$ ipython --no-banner

In [1]: import numpy as np

In [2]: from numpy import linalg as LA

In [3]: np.set_printoptions(precision=2, suppress=True, linewidth=100)

In [4]: tidy = lambda a: np.round(a, 2) + 0

In [5]: mat = np.array([[-1.9, 0.0, -1.0], [3.0, 0.1, 2.0], [-2.0, 0.0, -0.9]])

In [6]: mat
Out[6]: 
array([[-1.9,  0. , -1. ],
       [ 3. ,  0.1,  2. ],
       [-2. ,  0. , -0.9]])

In [7]: tidy(LA.norm(mat[0] - mat[1]))
Out[7]: np.float64(5.75)

In [8]: tidy(LA.norm(mat, "nuc"))
Out[8]: np.float64(5.08)

In [9]: tidy(LA.norm(mat[0], 1)), tidy(LA.norm(mat[0], np.inf))
Out[9]: (np.float64(2.9), np.float64(1.9))

In [10]: LA.norm(mat, axis=2)
AxisError: axis 2 is out of bounds for array of dimension 2


In [11]: tidy(LA.norm(mat, 1)), tidy(LA.norm(mat, np.inf))
Out[11]: (np.float64(6.9), np.float64(5.1))

In [12]: A = np.array([[3, 0, 0], [1, 2, 0], [0, 1, 3]])

In [13]: # triangular

In [14]: M2 = LA.inv(A)

In [15]: tidy(A @ M2)
Out[15]: 
array([[1., 0., 0.],
       [0., 1., 0.],
       [0., 0., 1.]])

In [16]: tidy(M2)
Out[16]: 
array([[ 0.33,  0.  ,  0.  ],
       [-0.17,  0.5 ,  0.  ],
       [ 0.06, -0.17,  0.33]])

In [17]: M2 = np.array([[-1, 0], [-1, 0]])

In [18]: W2 = np.kron(M2, A)

In [19]: LA.matrix_rank(W2)
Out[19]: np.int64(3)

In [20]: W2.shape
Out[20]: (6, 6)

In [21]: tidy(LA.norm(W2, 2)), tidy(LA.norm(M2, 2) * LA.norm(A, 2))
Out[21]: (np.float64(4.78), np.float64(4.78))

In [22]: W2
Out[22]: 
array([[-3,  0,  0,  0,  0,  0],
       [-1, -2,  0,  0,  0,  0],
       [ 0, -1, -3,  0,  0,  0],
       [-3,  0,  0,  0,  0,  0],
       [-1, -2,  0,  0,  0,  0],
       [ 0, -1, -3,  0,  0,  0]])

In [23]: f = np.array([1, -2, -4])

In [24]: M2 = A + np.outer(f, np.eye(3)[1])

In [25]: LA.matrix_rank(LA.inv(M2) - LA.inv(A), tol=1e-8)
Out[25]: np.int64(1)

In [26]: M2
Out[26]: 
array([[ 3.,  1.,  0.],
       [ 1.,  0.,  0.],
       [ 0., -3.,  3.]])

In [27]: Uu, s, Vt = LA.svd(A, full_matrices=False)

In [28]: tidy(s / s[0])
Out[28]: array([1.  , 0.92, 0.51])

In [29]: tidy(s)
Out[29]: array([3.38, 3.1 , 1.72])

In [30]: tidy(Uu.T @ Uu)
Out[30]: 
array([[1., 0., 0.],
       [0., 1., 0.],
       [0., 0., 1.]])

In [31]: np.allclose(Uu * s @ Vt, A)
Out[31]: True

In [32]: m1 = np.load("arr.npy")

In [33]: m1
Out[33]: 
array([[1.1, 0.3],
       [0.3, 1.9]])

In [34]: rng = np.random.default_rng(490)

In [35]: idx = rng.permutation(2)

In [36]: idx
Out[36]: array([0, 1])

In [37]: M2 = m1[idx][:, idx]

In [38]: np.trace(M2)
Out[38]: np.float64(3.0)

In [39]: np.diag(M2)
Out[39]: array([1.1, 1.9])

In [40]: tidy(LA.det(M2)), tidy(LA.det(m1[idx]))
Out[40]: (np.float64(2.0), np.float64(2.0))

In [41]: evals, evecs = LA.eigh(m1)

In [42]: evals.sum(), np.trace(m1)
Out[42]: (np.float64(3.0), np.float64(3.0))

In [43]: tidy(evecs.T @ evecs)
Out[43]: 
array([[1., 0.],
       [0., 1.]])

In [44]: tidy(LA.svd(m1, compute_uv=False))
Out[44]: array([2., 1.])

In [45]: M = np.loadtxt("mat.csv", delimiter=",")

In [46]: M
Out[46]: 
array([[1., 0.],
       [2., 1.]])

In [47]: (M - M.T) / 2
Out[47]: 
array([[ 0., -1.],
       [ 1.,  0.]])

In [48]: (M + M.T) / 2
Out[48]: 
array([[1., 1.],
       [1., 1.]])

In [49]: M.inv()
AttributeError: 'numpy.ndarray' object has no attribute 'inv'


In [50]: np.allclose(M @ M.T, M.T @ M)
Out[50]: False

In [51]: tidy(np.abs(LA.eigvals(M)).max())
Out[51]: np.float64(1.0)

In [52]: q, evecs = LA.qr(M[:, :1])[0], LA.qr(M[:, 1:])[0]

In [53]: s = LA.svd(q.T @ evecs, compute_uv=False)

In [54]: (s > 0.9).sum()
Out[54]: np.int64(0)

In [55]: tidy(s)
Out[55]: array([0.89])

In [56]: tidy(LA.norm(q @ q.T - evecs @ evecs.T, 2))
Out[56]: np.float64(0.45)
